% python3 -q
>>> import numpy as np
>>> np.set_printoptions(suppress=True, linewidth=200)
>>> tidy = lambda a: np.round(a, 1) + 0
>>> feats = np.loadtxt("case12.csv", delimiter=",")
>>> feats
array([[ 0.1,  2.6,  0.2, -1.5],
       [ 0.3, -0.4,  0.4, -0.2],
       [ 0.2, -1.5, -0.1, -1.2],
       [-0.1,  0.2,  0.4, -0.1]])
>>> tidy((feats - feats.T) / 2)
array([[ 0. ,  1.2,  0. , -0.7],
       [-1.2,  0. ,  1. , -0.2],
       [ 0. , -1. ,  0. , -0.8],
       [ 0.7,  0.2,  0.8,  0. ]])
>>> np.allclose(feats @ feats.T, feats.T @ feats)
False
>>> np.linalg.determinant(feats)
Traceback (most recent call last):
  File "<python-input-7>", line 1, in <module>
    np.linalg.determinant(feats)
    ^^^^^^^^^^^^^^^^^^^^^
AttributeError: module 'numpy.linalg' has no attribute 'determinant'
>>> tidy((feats + feats.T) / 2)
array([[ 0.1,  1.4,  0.2, -0.8],
       [ 1.4, -0.4, -0.6,  0. ],
       [ 0.2, -0.6, -0.1, -0.4],
       [-0.8,  0. , -0.4, -0.1]])
>>> tidy(np.linalg.matrix_power(feats, 4))
array([[ 0.7, -0.6,  0.3,  0.8],
       [ 0. ,  0.6,  0.2,  0. ],
       [ 0.1, -0.5,  0.7, -0.9],
       [ 0.1, -0.2,  0.3,  0.8]])
>>> rng = np.random.default_rng(85404)
>>> data = np.array([[-3, 3, -2, -3],
...     [-2, 3, 3, -3],
...     [-2, 1, 3, 2],
...     [2, -3, -1, 1],
...     [0, 3, -2, 3]]) * (rng.random((5, 4)) < 0.3)
>>> data
array([[ 0,  3, -2,  0],
       [ 0,  0,  0, -3],
       [-2,  0,  0,  0],
       [ 0,  0,  0,  0],
       [ 0,  0,  0,  0]])
>>> U, sv, VT = np.linalg.svd(data)
>>> vecs = VT[:(sv > 1e-8).sum()]
>>> x0 = data[4] + 5 * data[0] + rng.integers(2) * np.eye(4)[0]
>>> x0
array([  0.,  15., -10.,   0.])
>>> np.allclose(vecs.T @ vecs @ x0, x0)
True
>>> tidy(np.linalg.norm(x0 - vecs.T @ vecs @ x0))
np.float64(0.0)
>>> tidy(np.diag(vecs.T @ vecs))
array([1. , 0.7, 0.3, 1. ])
>>> rank = np.linalg.matrix_rank(data)
>>> rank
np.int64(3)
>>> N = np.linalg.svd(data)[2][rank:].T
>>> tidy(N[:, 0] / N[np.abs(N[:, 0]).round(6).argmax(), 0])
array([0. , 0.7, 1. , 0. ])
>>> tidy(N @ N.T)
array([[0. , 0. , 0. , 0. ],
       [0. , 0.3, 0.5, 0. ],
       [0. , 0.5, 0.7, 0. ],
       [0. , 0. , 0. , 0. ]])
>>> np.linalg.matrix_rank(data.T @ data), np.linalg.matrix_rank(data @ data.T)
(np.int64(3), np.int64(3))
>>> N.shape
(4, 1)
>>> F = np.loadtxt("w.csv", delimiter=",")
>>> F
array([[60.6,  9.5, -0.3, 19.3, 71.2, 29.6, 31. ],
       [60.9,  9.1,  0.6, 20.3, 70.2, 29.6, 29.8],
       [60.7, 10.1,  1.2, 19.7, 69.2, 31.2, 28.9],
       [59.2, 10.7,  0.6, 18.3, 70.2, 30.3, 28.4],
       [60.5,  8.9,  1. , 20.5, 70.8, 29.7, 30.6],
       [60.2,  8.1, -0.1, 19.2, 71.6, 28.3, 30.9],
       [59. ,  9.9, -1.4, 19.4, 69.2, 31.2, 31.2],
       [59.4, 11.2, -0.3, 20. , 69.2, 29.8, 29.9],
       [59.1,  9.2,  0.9, 20.8, 70.9, 27.5, 30. ],
       [58.7,  9.2, -0.8, 20.6, 72.3, 30.8, 31.9],
       [62. ,  9.3,  0.8, 21.9, 69.7, 30.5, 29.3],
       [58.4,  9.2,  1.4, 20.6, 70.7, 30. , 30.4],
       [61.6,  9.6, -0.4, 18.7, 70.9, 29. , 28.5],
       [60.2,  9.4,  0.1, 20.2, 70.1, 29.4, 29.4],
       [60.4,  8.4,  0.7, 20.2, 69.5, 32.2, 28.2],
       [60.9, 10. ,  1.5, 20.8, 69.6, 29.9, 30.6],
       [59.2, 12.1,  0.1, 19.6, 71.9, 29.6, 28.8],
       [60.2,  9.3,  1.4, 20.1, 69.4, 31.2, 30.3],
       [60.7,  9.5, -0.4, 21.4, 70. , 29.5, 29.5],
       [60.3,  9.5, -0.5, 18.1, 69.1, 30.9, 31. ],
       [59.6, 10.4, -0.8, 20.7, 70.8, 30.5, 28.6],
       [60.4,  8.9,  0.1, 20.2, 69.7, 30.8, 28.8],
       [59.5, 10.8,  0. , 19.6, 72.2, 28.3, 31. ],
       [59.7, 12.5,  0.9, 19.4, 69.5, 31.3, 29.8],
       [61.2,  9.6, -1. , 19.5, 70.4, 31.4, 28. ]])
>>> Xs = F - F.mean(axis=0)
>>> vecs = np.linalg.svd(Xs)[2][:1]
>>> Y = Xs - Xs @ vecs.T @ vecs
>>> tidy(np.cov(Xs @ vecs.T, rowvar=False))
np.float64(2.0)
>>> tidy(Y.std(axis=0))
array([0.8, 1. , 0.8, 0.9, 0.6, 0.7, 0.8])
>>> tidy(np.diag(vecs.T @ vecs))
array([0.1, 0. , 0. , 0. , 0.3, 0.4, 0.2])
